$ python3 -q
>>> import numpy as np
>>> np.set_printoptions(precision=2, suppress=True, linewidth=120)
>>> mat = np.loadtxt("w.csv", delimiter=",")
>>> print(mat)
[[1. 0. 1. 0.]
 [0. 1. 0. 1.]
 [1. 0. 1. 0.]
 [0. 1. 0. 1.]]
>>> Uu, sig, Vt = np.linalg.svd(mat)
>>> V = Vt[:(sig > 1e-8).sum()]
>>> rng = np.random.default_rng(13660)
>>> x0 = mat[3] + -1 * mat[2] + rng.integers(2) * np.eye(4)[0]
>>> print(x0)
[-1.  1. -1.  1.]
>>> V.T @ V
array([[0.5, 0. , 0.5, 0. ],
       [0. , 0.5, 0. , 0.5],
       [0.5, 0. , 0.5, 0. ],
       [0. , 0.5, 0. , 0.5]])
>>> round(np.linalg.norm(x0 - V.T @ V @ x0), 2)
np.float64(0.0)
>>> np.diag(V.T @ V)
array([0.5, 0.5, 0.5, 0.5])
>>> np.allclose(V.T @ V @ x0, x0)
True
>>> def softmax(z):
...     e = np.exp(z - z.max(axis=-1, keepdims=True))
...     return e / e.sum(axis=-1, keepdims=True)
... 
>>> print(softmax(mat[2]))
[0.37 0.13 0.37 0.13]
>>> S = mat @ mat.T / np.sqrt(4)
>>> print(softmax(S)[2] @ mat)
[0.73 0.27 0.73 0.27]
>>> softmax(S)
array([[0.37, 0.13, 0.37, 0.13],
       [0.13, 0.37, 0.13, 0.37],
       [0.37, 0.13, 0.37, 0.13],
       [0.13, 0.37, 0.13, 0.37]])
>>> print(np.linalg.matrix_rank(mat, rtol=0.1))
2
>>> print(np.argsort(-np.linalg.norm(mat, axis=0).round(6), kind="stable")[:3])
[0 1 2]
>>> [round(float(x), 2) for x in np.linalg.svd(mat, compute_uv=False)[:3]]
[2.0, 2.0, 0.0]
>>> np.linalg.cond(mat) > 100
np.True_
>>> round(np.linalg.norm(mat, 2) / np.linalg.norm(mat), 2)
np.float64(0.71)
>>> print((np.linalg.matrix_power((mat != 0) + (mat.T != 0) + np.eye(4), 4) > 0).astype(int))
[[1 0 1 0]
 [0 1 0 1]
 [1 0 1 0]
 [0 1 0 1]]
>>> np.flatnonzero(np.linalg.matrix_power((mat != 0) + (mat.T != 0) + np.eye(4), 4)[0])
array([0, 2])
>>> round(np.linalg.det(mat), 2)
np.float64(0.0)
>>> sig = 20 * 0.5 ** np.arange(3)
>>> feats = rng.normal(size=(34, 3)) * rng.permutation(sig)
>>> print(feats)
[[  2.2   -9.74  -6.37]
 [-11.84  14.15  -8.32]
 [  4.67  35.29   8.75]
 [ -4.57   0.92   7.  ]
 [  3.98  38.5   -5.25]
 [  5.84  12.76  -8.31]
 [  7.57 -57.12  -9.63]
 [  1.54 -15.47  15.12]
 [  3.05 -21.8    9.2 ]
 [  3.69  12.07  -8.22]
 [  4.03   5.31   3.56]
 [ -1.16  -0.36  -1.05]
 [  5.28 -28.98  -6.82]
 [ -0.01  31.92   0.34]
 [ -0.98  16.95  -9.73]
 [  5.89  14.94   3.8 ]
 [  0.05  21.44 -14.68]
 [  4.23   2.3  -14.5 ]
 [  1.96  28.89   7.01]
 [  7.95  -2.9    2.35]
 [ -0.92 -11.89  -2.81]
 [  2.63   8.98  -1.5 ]
 [ -1.82  -3.78   4.69]
 [ -3.41  12.2   -5.62]
 [ -5.17 -20.71  -5.52]
 [ -4.07  36.58  -9.1 ]
 [ -1.77   8.6   -7.01]
 [ -5.76  25.8   -1.84]
 [ -2.58 -13.77   4.02]
 [ -1.76  -3.8    3.56]
 [  1.62 -13.57  -3.8 ]
 [  1.89 -19.42  -6.19]
 [ -2.84   7.83  -1.36]
 [ -8.09  -7.49   1.59]]
>>> cov = np.cov(feats, rowvar=False)
>>> feats.std(axis=0)
array([ 4.45, 20.63,  6.95])
>>> cov
array([[ 20.43, -15.54,   0.91],
       [-15.54, 438.42,  -5.23],
       [  0.91,  -5.23,  49.72]])
>>> cov.shape
(3, 3)
>>> print(np.corrcoef(feats.T))
[[ 1.   -0.16  0.03]
 [-0.16  1.   -0.04]
 [ 0.03 -0.04  1.  ]]
>>> round(np.corrcoef(feats[:, 1], feats[:, 0])[0, 1], 2)
np.float64(-0.16)
>>> J = np.load("a.npy")
>>> J
array([[-2.,  3.,  3.,  0.,  0.,  0.,  0.,  0.,  0.],
       [-2., -1.,  0.,  0.,  0.,  0.,  0.,  0.,  0.],
       [-1., -2., -2.,  0.,  0.,  0.,  0.,  0.,  0.],
       [ 0.,  0.,  0.,  2.,  1.,  1.,  0.,  3.,  0.],
       [ 0.,  0.,  0.,  3.,  0.,  2.,  2.,  3.,  3.],
       [ 0.,  0.,  0.,  3.,  2.,  3.,  2.,  0.,  3.],
       [ 0.,  0.,  0.,  3.,  3.,  1.,  0.,  2.,  0.],
       [ 0.,  0.,  0.,  2.,  1.,  2.,  3.,  0.,  1.],
       [ 0.,  0.,  0.,  2.,  3.,  2.,  1.,  2.,  2.]])
>>> # 2 blocks once reordered
>>> P = np.triu(np.array([[8, -7, -8, -8], [-1, 2, -3, -3], [-3, 5, 5, 6], [-6, -3, -7, 6]]), 1) + np.eye(4)
>>> A2 = P @ mat @ np.linalg.inv(P)
>>> round(float(np.linalg.det(A2)), 2)
0.0
>>> P @ mat - mat @ P
array([[ -8.,  -8.,   0., -13.],
       [ -3.,  -3.,   0.,   0.],
       [  0.,  13.,   8.,   8.],
       [  0.,   0.,   3.,   3.]])
>>> np.sort(np.linalg.eigvals(J).real)
array([-2.61, -2.26, -2.26, -1.56, -1.56, -0.47,  0.91,  1.58, 10.25])
>>> np.round(np.linalg.det(J), 2)
np.float64(1078.0)
>>> J @ J
array([[ -5., -15., -12.,   0.,   0.,   0.,   0.,   0.,   0.],
       [  6.,  -5.,  -6.,   0.,   0.,   0.,   0.,   0.,   0.],
       [  8.,   3.,   1.,   0.,   0.,   0.,   0.,   0.,   0.],
       [  0.,   0.,   0.,  16.,   7.,  13.,  13.,   9.,   9.],
       [  0.,   0.,   0.,  30.,  25.,  23.,  16.,  19.,  15.],
       [  0.,   0.,   0.,  33.,  24.,  24.,  13.,  25.,  21.],
       [  0.,   0.,   0.,  22.,   7.,  16.,  14.,  18.,  14.],
       [  0.,   0.,   0.,  24.,  18.,  15.,   7.,  17.,  11.],
       [  0.,   0.,   0.,  30.,  17.,  23.,  18.,  21.,  21.]])
